$ python -q
>>> import numpy as np
>>> np.set_printoptions(precision=1, suppress=True, linewidth=200)
>>> def rnd(a):
...     return np.round(a, 1) + 0
... 
>>> W2 = 3 * np.array([[-0.5, -2.4, 0.6], [-0.7, 0.4, 1.8], [1.2, 1.9, 0.6]])
>>> rng = np.random.default_rng(211)
>>> lab = rng.integers(0, 3, 18)
>>> feats = W2[lab] + rng.normal(size=(18, 3))
>>> rnd(feats)
array([[-1.6, -6.8,  2. ],
       [-2.3,  0.5,  5.1],
       [-1.6, -7.2,  2.6],
       [-0.2,  1.8,  6.7],
       [ 5. ,  5.6,  2.1],
       [-2.1, -6.4,  2.1],
       [ 3.4,  6.7,  2.4],
       [-2.1,  0.9,  5.2],
       [-3.3,  0.9,  4.5],
       [-1.1, -7.1,  0.8],
       [-2.6, -1.2,  6.1],
       [ 2.9,  5.4,  1.4],
       [ 0.8,  6.3,  3. ],
       [ 3.1,  5.4,  2.2],
       [ 2.9,  6.8, -0.5],
       [-2.9,  1.8,  4.7],
       [ 3.6,  5.1,  1. ],
       [-1.7, -7.9,  0.7]])
>>> r0 = np.array([1, 0])
>>> print(rnd(np.cross(feats[12, :3], feats[1, :3])))
[ 30.9 -10.9  15. ]
>>> rnd(np.array([np.convolve(row, r0, "same") for row in feats]))
array([[-1.6, -6.8,  2. ],
       [-2.3,  0.5,  5.1],
       [-1.6, -7.2,  2.6],
       [-0.2,  1.8,  6.7],
       [ 5. ,  5.6,  2.1],
       [-2.1, -6.4,  2.1],
       [ 3.4,  6.7,  2.4],
       [-2.1,  0.9,  5.2],
       [-3.3,  0.9,  4.5],
       [-1.1, -7.1,  0.8],
       [-2.6, -1.2,  6.1],
       [ 2.9,  5.4,  1.4],
       [ 0.8,  6.3,  3. ],
       [ 3.1,  5.4,  2.2],
       [ 2.9,  6.8, -0.5],
       [-2.9,  1.8,  4.7],
       [ 3.6,  5.1,  1. ],
       [-1.7, -7.9,  0.7]])
>>> rnd(np.convolve(feats[12], r0))
array([0.8, 6.3, 3. , 0. ])
>>> M2 = np.array([[1, 1], [1, -1]])
>>> m1 = np.kron(M2, np.kron(M2, M2))[rng.permutation(8)][:4]
>>> m1
array([[ 1, -1, -1,  1,  1, -1, -1,  1],
       [ 1, -1,  1, -1,  1, -1,  1, -1],
       [ 1,  1, -1, -1, -1, -1,  1,  1],
       [ 1, -1,  1, -1, -1,  1, -1,  1]])
>>> M2 = m1 / np.linalg.norm(m1, axis=1)
Traceback (most recent call last):
  File "<python-input-15>", line 1, in <module>
    M2 = m1 / np.linalg.norm(m1, axis=1)
         ~~~^~~~~~~~~~~~~~~~~~~~~~~~~~~~
ValueError: operands could not be broadcast together with shapes (4,8) (4,) 
>>> M2 = m1 / np.linalg.norm(m1, axis=1, keepdims=True)
>>> cov = M2 @ M2.T
>>> rnd(np.linalg.norm(M2, axis=1))
array([1., 1., 1., 1.])
>>> print(rnd(cov))
[[1. 0. 0. 0.]
 [0. 1. 0. 0.]
 [0. 0. 1. 0.]
 [0. 0. 0. 1.]]
>>> print((np.abs(cov) > 0.9).astype(int))
[[1 0 0 0]
 [0 1 0 0]
 [0 0 1 0]
 [0 0 0 1]]
>>> np.argwhere(np.triu(np.abs(cov) > 0.95, 1))
array([], shape=(0, 2), dtype=int64)
>>> (cov - 2 * np.eye(4)).round(6).argmax(axis=1)
array([1, 0, 0, 0])
>>> rnd(cov[3])
array([0., 0., 0., 1.])
>>> np.degrees(np.arccos(np.clip(cov[3, 1], -1, 1)))
np.float64(90.0)
>>> r0 = np.array([2, 0])
>>> print(np.cross(m1[2, :3], m1[3, :3]))
[ 0 -2 -2]
>>> M2 = m1 + rng.integers(-2, 3, (4, 3)) @ rng.integers(-2, 3, (3, 8))
>>> M2
array([[ 2,  1,  1,  3,  3,  1, -3, -1],
       [ 2, -1, -5, -5, -3, -3,  1,  5],
       [-2,  2, -9, -1, -4,  1,  3,  6],
       [ 0,  5,  1,  6,  3,  9, -4, -2]])
>>> M2 - m1
array([[ 1,  2,  2,  2,  2,  2, -2, -2],
       [ 1,  0, -6, -4, -4, -2,  0,  6],
       [-3,  1, -8,  0, -3,  2,  2,  5],
       [-1,  6,  0,  7,  4,  8, -3, -3]])
>>> print(np.linalg.matrix_rank(M2 - m1, tol=1e-8))
3
>>> arr = np.load("m.npy")
>>> print(rnd(arr))
[[-1.1  2.1  0.2 -0.7  0.2]
 [-0.7  1.3  0.1 -0.4  0.1]
 [-0.3  0.6  0.1 -0.2  0.1]]
>>> # looks like rank 1
>>> M2 = np.array([[0, 1, -2], [1, 0, -1], [-2, -2, -2], [-1, 2, 1], [1, 0, 2]])
>>> rnd(np.einsum("ik,kj->ij", arr, M2))
array([[ 2.5, -2.9, -0.5],
       [ 1.6, -1.8, -0.3],
       [ 0.7, -0.8, -0.1]])
>>> rnd(M2.T @ arr.T)
array([[ 2.5,  1.6,  0.7],
       [-2.9, -1.8, -0.8],
       [-0.5, -0.3, -0.1]])
>>> np.linalg.matrix_rank(np.vstack([arr, M2.T]))
np.int64(4)
>>> rnd(np.einsum("ij,ij->i", arr, arr))
array([6.1, 2.5, 0.5])
>>> np.linalg.matrix_rank(arr @ M2)
np.int64(1)
>>> np.linalg.cond(arr) > 100
np.True_
>>> np.argsort(-np.linalg.norm(arr, axis=0).round(6), kind="stable")[:3]
array([1, 0, 3])
>>> vec = np.array([-1, 3, 1, -3, 0])
>>> rnd(arr @ (2 * vec))
array([19.1, 12.2,  5.2])
>>> np.linalg.norm(arr @ vec) <= np.linalg.norm(arr, 2) * np.linalg.norm(vec) + 1e-9
np.True_
>>> rnd(arr @ np.eye(5)[1])
array([2.1, 1.3, 0.6])
>>> (arr @ vec).argmax()
np.int64(0)
>>> rnd((arr * vec).sum(axis=1))
array([9.6, 6.1, 2.6])
>>> rnd(arr @ vec)
array([9.6, 6.1, 2.6])
>>> E = np.loadtxt("sample3.csv", delimiter=",")
>>> E
array([[ 0.2, -0.1,  0. ,  0.1],
       [-0.7,  0.4,  0. , -0.4],
       [-0.6,  0.3,  0. , -0.3],
       [ 0.8, -0.5,  0. ,  0.5],
       [-0.5,  0.3,  0. , -0.3],
       [-0.7,  0.4,  0. , -0.4],
       [-0.2,  0.1,  0. , -0.1],
       [ 1. , -0.7,  0. ,  0.7],
       [ 0.2, -0.1,  0. ,  0.1],
       [-0.9,  0.6,  0. , -0.6],
       [ 0.6, -0.3,  0. ,  0.3],
       [-0.4,  0.2,  0. , -0.2],
       [ 0.6, -0.3,  0. ,  0.3],
       [-0.8,  0.5,  0. , -0.5],
       [ 0.4, -0.2,  0. ,  0.2],
       [-0.7,  0.4,  0. , -0.4],
       [-0.5,  0.3,  0. , -0.3],
       [ 0.8, -0.5,  0. ,  0.5]])
>>> # row 5 repeats row 1
>>> rnd(np.trace(np.linalg.pinv(E) @ E))
np.float64(2.0)
>>> np.abs(np.diag(np.linalg.qr(E)[1])) > 1e-9
array([ True,  True, False, False])
>>> try:
...     np.linalg.inv(E)
... except np.linalg.LinAlgError as e:
...     print("failed:", e)
... 
failed: Last 2 dimensions of the array must be square
>>> rnd(E @ np.linalg.pinv(E) @ E)
array([[ 0.2, -0.1,  0. ,  0.1],
       [-0.7,  0.4,  0. , -0.4],
       [-0.6,  0.3,  0. , -0.3],
       [ 0.8, -0.5,  0. ,  0.5],
       [-0.5,  0.3,  0. , -0.3],
       [-0.7,  0.4,  0. , -0.4],
       [-0.2,  0.1,  0. , -0.1],
       [ 1. , -0.7,  0. ,  0.7],
       [ 0.2, -0.1,  0. ,  0.1],
       [-0.9,  0.6,  0. , -0.6],
       [ 0.6, -0.3,  0. ,  0.3],
       [-0.4,  0.2,  0. , -0.2],
       [ 0.6, -0.3,  0. ,  0.3],
       [-0.8,  0.5,  0. , -0.5],
       [ 0.4, -0.2,  0. ,  0.2],
       [-0.7,  0.4,  0. , -0.4],
       [-0.5,  0.3,  0. , -0.3],
       [ 0.8, -0.5,  0. ,  0.5]])
>>> np.allclose(E[:-1].T @ np.linalg.lstsq(E[:-1].T, E[-1])[0], E[-1])
True
>>> np.linalg.lstsq(E[:-1].T, E[-1])[2]
np.int32(2)
>>> r = np.linalg.matrix_rank(E)
>>> r
np.int64(2)
>>> null = np.linalg.svd(E)[2][r:].T
>>> rnd(null @ null.T)
array([[0. , 0. , 0. , 0. ],
       [0. , 0.5, 0. , 0.5],
       [0. , 0. , 1. , 0. ],
       [0. , 0.5, 0. , 0.5]])
>>> [int(np.linalg.matrix_rank(np.delete(E, i, axis=0))) for i in range(18)]
[2, 2, 2, 2, 2, 2, 2, 2, 2, 2, 2, 2, 2, 2, 2, 2, 2, 2]
>>> K = np.load("mat.npy")
>>> K
array([[ 4,  0, -6, -2],
       [ 0,  9,  3, -3],
       [-6,  3, 10,  2],
       [-2, -3,  2,  2]])
>>> # symmetric
>>> rnd(np.linalg.eigvals(K).sum().real)
np.float64(25.0)
>>> data = np.loadtxt("data.csv", delimiter=",")
>>> data
array([[ 36.,  28.,  24.],
       [ 45.,  35.,  30.],
       [ 45.,  35.,  30.],
       [ 18.,  14.,  12.],
       [-18., -14., -12.]])
>>> r = np.linalg.matrix_rank(data)
>>> r
np.int64(1)
>>> null = np.linalg.svd(data)[2][r:].T
>>> null.shape
(3, 2)
>>> [int(np.linalg.matrix_rank(data[:, :j + 1])) for j in range(3)]
[1, 1, 1]
>>> print(rnd(data @ null))
[[0. 0.]
 [0. 0.]
 [0. 0.]
 [0. 0.]
 [0. 0.]]
>>> np.allclose(data @ null, 0)
True
>>> rnd(null @ null.T)
array([[ 0.5, -0.4, -0.3],
       [-0.4,  0.7, -0.3],
       [-0.3, -0.3,  0.8]])
>>> np.linalg.matrix_rank(data.T @ data), np.linalg.matrix_rank(data @ data.T)
(np.int64(1), np.int64(1))
>>> mat = np.load("out7.npy")
>>> mat
array([[ 1,  0,  0,  0,  0],
       [ 0, -2,  0,  0,  0],
       [ 0,  0,  1,  0,  0],
       [ 0,  0,  0,  0,  0],
       [ 0,  0,  0,  0, -3]])
>>> ang = np.radians(80)
>>> Rm = np.eye(5)
>>> Rm[0, 0] = Rm[1, 1] = np.cos(ang)
>>> Rm[0, 1], Rm[1, 0] = -np.sin(ang), np.sin(ang)
>>> rnd(Rm)
array([[ 0.2, -1. ,  0. ,  0. ,  0. ],
       [ 1. ,  0.2,  0. ,  0. ,  0. ],
       [ 0. ,  0. ,  1. ,  0. ,  0. ],
       [ 0. ,  0. ,  0. ,  1. ,  0. ],
       [ 0. ,  0. ,  0. ,  0. ,  1. ]])
>>> M2 = mat @ Rm.T
>>> rnd(np.abs(M2 - mat).max(axis=0))
array([2. , 1.7, 0. , 0. , 0. ])
>>> rnd(np.linalg.svd(mat, compute_uv=False)), rnd(np.linalg.svd(M2, compute_uv=False))
(array([3., 2., 1., 1., 0.]), array([3., 2., 1., 1., 0.]))
>>> rnd(M2)
array([[ 0.2,  1. ,  0. ,  0. ,  0. ],
       [ 2. , -0.3,  0. ,  0. ,  0. ],
       [ 0. ,  0. ,  1. ,  0. ,  0. ],
       [ 0. ,  0. ,  0. ,  0. ,  0. ],
       [ 0. ,  0. ,  0. ,  0. , -3. ]])
>>> rnd(np.linalg.det(Rm)), rnd(np.trace(Rm))
(np.float64(1.0), np.float64(3.3))
>>> np.allclose(mat @ mat.T, M2 @ M2.T)
True
>>> np.argsort(-np.linalg.norm(mat, axis=0).round(6), kind="stable")[:3]
array([4, 1, 0])
>>> [round(float(x), 1) for x in np.linalg.svd(mat, compute_uv=False)[:3]]
[3.0, 2.0, 1.0]
>>> W0 = np.array([[-4, -5, 3, 1, -1, 3],
...     [-4, -3, 4, 1, 4, 3],
...     [5, 2, -5, 4, 4, -3],
...     [-4, 5, -4, 1, -3, -3],
...     [0, -5, 2, 3, -2, 1],
...     [4, 1, 3, -4, 4, -2]])
>>> W0[-1] = W0[0] + 4 * W0[1]
>>> W0
array([[ -4,  -5,   3,   1,  -1,   3],
       [ -4,  -3,   4,   1,   4,   3],
       [  5,   2,  -5,   4,   4,  -3],
       [ -4,   5,  -4,   1,  -3,  -3],
       [  0,  -5,   2,   3,  -2,   1],
       [-20, -17,  19,   5,  15,  15]])
>>> # row 5 dominates
>>> left, sigma, Vh = np.linalg.svd(W0)
>>> V = Vh[:(sigma > 1e-8).sum()]
>>> vec = W0[5] + -2 * W0[3] + rng.integers(2) * np.eye(6)[3]
>>> vec
array([-12., -27.,  27.,   3.,  21.,  21.])
>>> np.allclose(V.T @ V @ vec, vec)
True
>>> rnd(V.T @ V)
array([[ 1. , -0.1,  0. , -0.1,  0. , -0.1],
       [-0.1,  0.8,  0. , -0.2,  0.1, -0.3],
       [ 0. ,  0. ,  1. ,  0. ,  0. ,  0. ],
       [-0.1, -0.2,  0. ,  0.9,  0.1, -0.3],
       [ 0. ,  0.1,  0. ,  0.1,  1. ,  0.1],
       [-0.1, -0.3,  0. , -0.3,  0.1,  0.4]])
>>> T = np.stack([W0, -1 * W0, W0[::-1]])
>>> rnd(np.linalg.norm(T, axis=(1, 2)))
array([43.2, 43.2, 43.2])
>>> print(rnd(np.linalg.det(T)))
[0. 0. 0.]
>>> np.linalg.matrix_rank(T)
array([5, 5, 5])
>>> left, sigma, Vh = np.linalg.svd(W0)
>>> rnd(sigma)
array([41.1,  9.1,  7.9,  5.6,  1. ,  0. ])
>>> np.argmax(sigma[:-1] / (sigma[1:] + 1e-6)) + 1
np.int64(5)
>>> M2 = left[:, :5] @ np.diag(sigma[:5]) @ Vh[:5]
>>> rnd(np.linalg.norm(W0 - M2) / np.linalg.norm(W0))
np.float64(0.0)
>>> np.linalg.matrix_rank(M2)
np.int64(5)
>>> rnd(np.abs(W0 - M2).max())
np.float64(0.0)
>>> np.linalg.matrix_rank(W0, rtol=0.05)
np.int64(4)
